In [1]: import numpy as np

In [2]: np.set_printoptions(precision=2, suppress=True, linewidth=160, legacy="1.25")

In [3]: J = np.array([[0, 8, 0], [2, 0, 0], [0, 0, 1]])

In [4]: rng = np.random.default_rng(968081)

In [5]: idx = rng.permutation(3)

In [6]: idx
Out[6]: array([2, 0, 1])

In [7]: M2 = J[idx][:, idx]

In [8]: np.allclose(M2, J)
Out[8]: False

In [9]: np.sort(np.abs(np.linalg.eigvals(M2)))
Out[9]: array([1., 4., 4.])

In [10]: np.round(np.linalg.det(M2), 2), round(np.linalg.det(J[idx]), 2)
Out[10]: (-16.0, -16.0)

In [11]: np.trace(M2)
Out[11]: 1

In [12]: O = J.astype(float).copy()

In [13]: for j in range(3):
    ...:     O[:, j] -= O[:, :j] @ (O[:, :j].T @ O[:, j])
    ...:     O[:, j] /= np.linalg.norm(O[:, j])
    ...: 

In [14]: O
Out[14]: 
array([[0., 1., 0.],
       [1., 0., 0.],
       [0., 0., 1.]])

In [15]: O.T @ O
Out[15]: 
array([[1., 0., 0.],
       [0., 1., 0.],
       [0., 0., 1.]])

In [16]: m1 = np.array([[1, -1, 1, -1, -1, 1, -1, 1],
    ...:     [1, 1, 1, 1, 1, 1, 1, 1],
    ...:     [1, 1, -1, -1, 1, 1, -1, -1]])

In [17]: # columns 1 and 4 are equal

In [18]: round(float(np.linalg.norm(m1, 1)), 2), round(np.linalg.norm(m1, np.inf), 2)
Out[18]: (3.0, 8.0)

In [19]: np.linalg.norm(m1, axis=1).argmax()
Out[19]: 0

In [20]: round(np.linalg.norm(m1[1], 1), 2), np.round(np.linalg.norm(m1[1], np.inf), 2)
Out[20]: (8.0, 1.0)

In [21]: round(float(np.linalg.norm(m1) ** 2 / np.linalg.norm(m1, 2) ** 2), 2)
Out[21]: 3.0

In [22]: np.round(np.linalg.norm(m1[1] - m1[0]), 2)
Out[22]: 4.0

In [23]: m1[1] @ m1[0]
Out[23]: 0

In [24]: round(float(np.linalg.norm(m1, "nuc")), 2)
Out[24]: 8.49

In [25]: ang = np.radians(72)

In [26]: r_ = np.eye(8)

In [27]: r_[2, 2] = r_[3, 3] = np.cos(ang)

In [28]: r_[2, 3], r_[3, 2] = -np.sin(ang), np.sin(ang)

In [29]: r_
Out[29]: 
array([[ 1.  ,  0.  ,  0.  ,  0.  ,  0.  ,  0.  ,  0.  ,  0.  ],
       [ 0.  ,  1.  ,  0.  ,  0.  ,  0.  ,  0.  ,  0.  ,  0.  ],
       [ 0.  ,  0.  ,  0.31, -0.95,  0.  ,  0.  ,  0.  ,  0.  ],
       [ 0.  ,  0.  ,  0.95,  0.31,  0.  ,  0.  ,  0.  ,  0.  ],
       [ 0.  ,  0.  ,  0.  ,  0.  ,  1.  ,  0.  ,  0.  ,  0.  ],
       [ 0.  ,  0.  ,  0.  ,  0.  ,  0.  ,  1.  ,  0.  ,  0.  ],
       [ 0.  ,  0.  ,  0.  ,  0.  ,  0.  ,  0.  ,  1.  ,  0.  ],
       [ 0.  ,  0.  ,  0.  ,  0.  ,  0.  ,  0.  ,  0.  ,  1.  ]])

In [30]: M2 = m1 @ r_.T

In [31]: np.abs(M2 - m1).max(axis=0)
Out[31]: array([0.  , 0.  , 1.64, 1.64, 0.  , 0.  , 0.  , 0.  ])

In [32]: np.allclose(m1 @ m1.T, M2 @ M2.T)
Out[32]: True

In [33]: arr = np.loadtxt("arr.csv", delimiter=",")

In [34]: arr
Out[34]: 
array([[-1.1 , -0.99,  0.88],
       [-1.3 , -1.17,  1.04],
       [-0.6 , -0.54,  0.48]])

In [35]: M2 = arr + rng.integers(-2, 3, (3, 1)) @ rng.integers(-2, 3, (1, 3))

In [36]: M2
Out[36]: 
array([[-1.1 , -0.99,  0.88],
       [-3.3 , -5.17,  1.04],
       [ 1.4 ,  3.46,  0.48]])

In [37]: np.round(np.linalg.svd(M2 - arr, compute_uv=False), 2) + 0
Out[37]: array([6.32, 0.  , 0.  ])

In [38]: M2 - arr
Out[38]: 
array([[ 0.,  0.,  0.],
       [-2., -4.,  0.],
       [ 2.,  4.,  0.]])

In [39]: print(np.linalg.cond(arr) > 100)
True

In [40]: np.argsort(-np.linalg.norm(arr, axis=0).round(6), kind="stable")[:3]
Out[40]: array([0, 1, 2])

In [41]: np.linalg.matrix_rank(arr, rtol=0.1)
Out[41]: 1

In [42]: W0 = np.load("run13.npy")

In [43]: W0
Out[43]: 
array([[  4.1 ,   0.96,  -0.5 ],
       [  5.22,   1.09,   0.96],
       [-22.68, -20.69, -20.01],
       [ 22.03,   1.07, -16.56],
       [ 21.16,   2.15, -15.29],
       [  4.33,  -1.15,   1.08],
       [ 21.47,   2.86, -15.22],
       [  4.97,   0.3 ,   1.45],
       [  4.07,   0.45,  -0.65],
       [  3.84,   1.9 ,  -0.62],
       [-22.21, -19.61, -21.36]])

In [44]: Xc = (W0 - W0.mean(axis=0)) / W0.std(axis=0)

In [45]: np.argwhere(np.abs(Xc) > 2)
Out[45]: 
array([[ 2,  1],
       [10,  1]])

In [46]: Xc.std(axis=0)
Out[46]: array([1., 1., 1.])

In [47]: b = np.linalg.lstsq(np.delete(Xc, 2, axis=1), Xc[:, 2])[0]

In [48]: round(1 - np.var(Xc[:, 2] - np.delete(Xc, 2, axis=1) @ b), 2)
Out[48]: 0.92

In [49]: print(b)
[-1.68  2.1 ]
